$ python -q
>>> import numpy as np
>>> import numpy.linalg as la
>>> np.set_printoptions(precision=3, suppress=True, linewidth=140, floatmode="fixed")
>>> W0 = np.array([[0, 1, 0, 0], [1, 0, 1, 1], [0, 1, 0, 1], [0, 1, 1, 0]])
>>> P = np.triu(np.array([[1, 4, -2, 0], [-2, 2, 5, 3], [1, -4, 1, 4], [-3, -3, -1, -4]]), 1) + np.eye(4)
>>> Y = P @ W0 @ la.inv(P)
>>> print(P @ W0 - W0 @ P)
[[ 4.000 -2.000 -1.000 -1.000]
 [ 0.000  4.000  5.000  1.000]
 [ 0.000  4.000 -1.000 -3.000]
 [ 0.000  0.000 -5.000 -7.000]]
>>> print(round(float(la.det(Y)), 3))
1.0
>>> print(Y)
[[   4.000  -17.000   97.000 -335.000]
 [   1.000    4.000  -14.000   50.000]
 [   0.000    5.000  -21.000   70.000]
 [   0.000    1.000   -4.000   13.000]]
>>> print(Y @ Y)
[[  -1.000   14.000  -71.000  245.000]
 [   8.000  -21.000  135.000 -465.000]
 [   5.000  -15.000   91.000 -310.000]
 [   1.000   -3.000   18.000  -61.000]]
>>> print(np.allclose(Y, Y.T))
False
>>> q, R = la.qr(W0)
>>> print(np.round(q.T @ q, 3) + 0)
[[1.000 0.000 0.000 0.000]
 [0.000 1.000 0.000 0.000]
 [0.000 0.000 1.000 0.000]
 [0.000 0.000 0.000 1.000]]
>>> print(R)
[[-1.000  0.000 -1.000 -1.000]
 [ 0.000  1.732  0.577  0.577]
 [ 0.000  0.000  0.816 -0.408]
 [ 0.000  0.000  0.000  0.707]]
>>> print(np.round(q @ R, 3) + 0)
[[0.000 1.000 0.000 0.000]
 [1.000 0.000 1.000 1.000]
 [0.000 1.000 0.000 1.000]
 [0.000 1.000 1.000 0.000]]
>>> print(round(float(la.eigvalsh(W0).min()), 3))
-1.481
>>> U, sig = la.svd(W0)
Traceback (most recent call last):
  File "<python-input-16>", line 1, in <module>
    U, sig = la.svd(W0)
    ^^^^^^
ValueError: too many values to unpack (expected 2)
>>> U, sig, Vt = la.svd(W0, full_matrices=False)
>>> print(np.round(U.T @ W0 @ Vt.T, 3) + 0)
[[2.170 0.000 0.000 0.000]
 [0.000 1.481 0.000 0.000]
 [0.000 0.000 1.000 0.000]
 [0.000 0.000 0.000 0.311]]
>>> print(np.round(U.T @ U, 3) + 0)
[[1.000 0.000 0.000 0.000]
 [0.000 1.000 0.000 0.000]
 [0.000 0.000 1.000 0.000]
 [0.000 0.000 0.000 1.000]]
>>> print(np.cumsum(sig ** 2) / np.sum(sig ** 2))
[0.589 0.863 0.988 1.000]
>>> print(np.round(np.sqrt((sig ** 2).sum()), 3), np.round(la.norm(W0), 3))
2.828 2.828
>>> print(np.round(Vt @ Vt.T, 3) + 0)
[[1.000 0.000 0.000 0.000]
 [0.000 1.000 0.000 0.000]
 [0.000 0.000 1.000 0.000]
 [0.000 0.000 0.000 1.000]]
>>> print(sig)
[2.170 1.481 1.000 0.311]
>>> print(np.allclose(U * sig @ Vt, W0))
True
>>> feats = np.load("dump.npy")
>>> print(feats)
[[12  5  6 -9  9 -7  9 -7 -5 -6]
 [-3 -6  5 -4 -4 -3  6 -9  7  8]
 [-8  1  4  0  5  1  5  8 -3  0]
 [-8  9  4  1 -7  7 -5  2 -5 -2]
 [-5 -9 -5 -5 14  9 -5 -8 -4 -7]
 [ 3  6 -1 -1 -5 12 -2 -7  4  1]
 [ 7  4  4  3  4  0  0 -1 -5  4]
 [-7  5 -6  9 -7 -4 -9  3  9  6]
 [-8 -5  9  1 -7 -7  7  1  6  1]
 [-7  3  9  1  4 -6  6 -1 -3  5]]
>>> gram = feats.T @ feats
>>> print(gram)
[[ 526   73  -50 -139  156  -22   74 -147 -110  -99]
 [  73  335   47   82 -117   35  -60   78  -69   29]
 [ -50   47  333  -68   -8 -175  282  -22  -58   64]
 [-139   82  -68  216 -191  -24 -151  172   97  126]
 [ 156 -117   -8 -191  522   24   95 -114 -266 -188]
 [ -22   35 -175  -24   24  434 -229  -71  -72 -108]
 [  74  -60  282 -151   95 -229  362  -59  -38   20]
 [-147   78  -22  172 -114  -71  -59  323  -17   25]
 [-110  -69  -58   97 -266  -72  -38  -17  291  153]
 [ -99   29   64  126 -188 -108   20   25  153  232]]
>>> print(np.trace(gram), (feats ** 2).sum())
3574 3574
>>> print(np.allclose(gram, gram.T))
True
>>> print(np.diag(gram))
[526 335 333 216 522 434 362 323 291 232]
>>> T = np.stack([gram, 4 * gram, gram[::-1]])
>>> print(la.matrix_rank(T.reshape(3, -1)))
2
>>> print(T.sum(axis=0))
[[ 2531   394  -186  -569   592  -218   390  -710  -397  -263]
 [  255  1606   177   507  -851   103  -338   373   -54   298]
 [ -397   313  1643  -168  -154  -946  1351   213  -307   345]
 [ -621   350   -58   929  -860  -349  -393   801   447   650]
 [  758  -550  -215  -979  2634   554   246  -641 -1402 -1048]
 [   46    58  -883  -311   642  2194 -1050  -469  -626  -728]
 [  231  -218  1342  -539   284 -1169  1659  -123   -93   226]
 [ -785   437   223   792  -578  -530   -13  1593  -143   189]
 [ -477   -10  -243   567 -1447  -325  -250    -7  1386   794]
 [   31   218   270   491  -784  -562   174   -22   655  1061]]
>>> print(la.norm(T, axis=(1, 2)))
[1612.981 6451.924 1612.981]
>>> print(T.shape)
(3, 10, 10)
>>> rng = np.random.default_rng(6632)
>>> Y = feats + rng.integers(-2, 3, (10, 9)) @ rng.integers(-2, 3, (9, 10))
>>> print(Y)
[[ 14  11   5 -12  15  -8  13  -4   6  -7]
 [ -4 -14   7  -7 -11  -3   3  -7   3  11]
 [ -2 -11  15   0  12  -8   7  13 -21   1]
 [-14   7   1  -1 -16   2  -1   3  -8  -4]
 [ -4   9  -7 -10  13   4 -10  -3   4 -11]
 [ 12   4  -5   6   8   8  -2  -3   9  10]
 [  5  -3  -1  10   0  -3   5  -5  -7  12]
 [-11  14 -21  15 -12 -10   1   0  15  11]
 [-10 -16   8   6 -17 -11  13  -3  -1   6]
 [  0   0  14   1  13  -8   7   3  -9   2]]
>>> print(Y - feats)
[[  2   6  -1  -3   6  -1   4   3  11  -1]
 [ -1  -8   2  -3  -7   0  -3   2  -4   3]
 [  6 -12  11   0   7  -9   2   5 -18   1]
 [ -6  -2  -3  -2  -9  -5   4   1  -3  -2]
 [  1  18  -2  -5  -1  -5  -5   5   8  -4]
 [  9  -2  -4   7  13  -4   0   4   5   9]
 [ -2  -7  -5   7  -4  -3   5  -4  -2   8]
 [ -4   9 -15   6  -5  -6  10  -3   6   5]
 [ -2 -11  -1   5 -10  -4   6  -4  -7   5]
 [  7  -3   5   0   9  -2   1   4  -6  -3]]
>>> print(np.round(la.svd(Y - feats, compute_uv=False), 3) + 0)
[39.881 32.659 25.877 16.760 10.206  8.303  4.170  3.155  2.230  0.000]
>>> x0 = np.array([-3, 3, 1, 2, -2, 1, 2, -3, 2, 2])
>>> rhs = feats @ x0
>>> print(rhs)
[-41  62   2  48 -54  55  -6  61  52  46]
>>> print(np.round(la.solve(feats, feats[:, 9]), 3) + 0)
[0.000 0.000 0.000 0.000 0.000 0.000 0.000 0.000 0.000 1.000]
>>> print(np.round(la.solve(feats.T, feats[5]), 3) + 0)
[0.000 0.000 0.000 0.000 0.000 1.000 0.000 0.000 0.000 0.000]
>>> print(la.solve(feats, 4 * rhs))
[-12.000  12.000   4.000   8.000  -8.000   4.000   8.000 -12.000   8.000   8.000]
>>> print(la.solve(feats, rhs + feats[:, 6]))
[-3.000  3.000  1.000  2.000 -2.000  1.000  3.000 -3.000  2.000  2.000]
>>> r0 = np.array([0, -3, 3, -2, -4, 3, 3, -2, 5, 2])
>>> Y = feats + np.outer(r0, np.eye(10)[3])
>>> print(la.matrix_rank(la.inv(Y) - la.inv(feats), tol=1e-8))
1
>>> print(la.matrix_rank(Y - feats))
1
>>> arr = np.load("m.npy")
>>> print(arr)
[[ 5  0  5  4]
 [ 2 -2  1 -2]
 [-1  2  1  3]
 [ 2  0  4  4]]
>>> T = np.stack([arr, -1 * arr, arr[::-1]])
>>> print(np.einsum("bij,cij->bc", T, T))
[[ 130 -130   70]
 [-130  130  -70]
 [  70  -70  130]]
>>> print(la.norm(T, axis=(1, 2)))
[11.402 11.402 11.402]
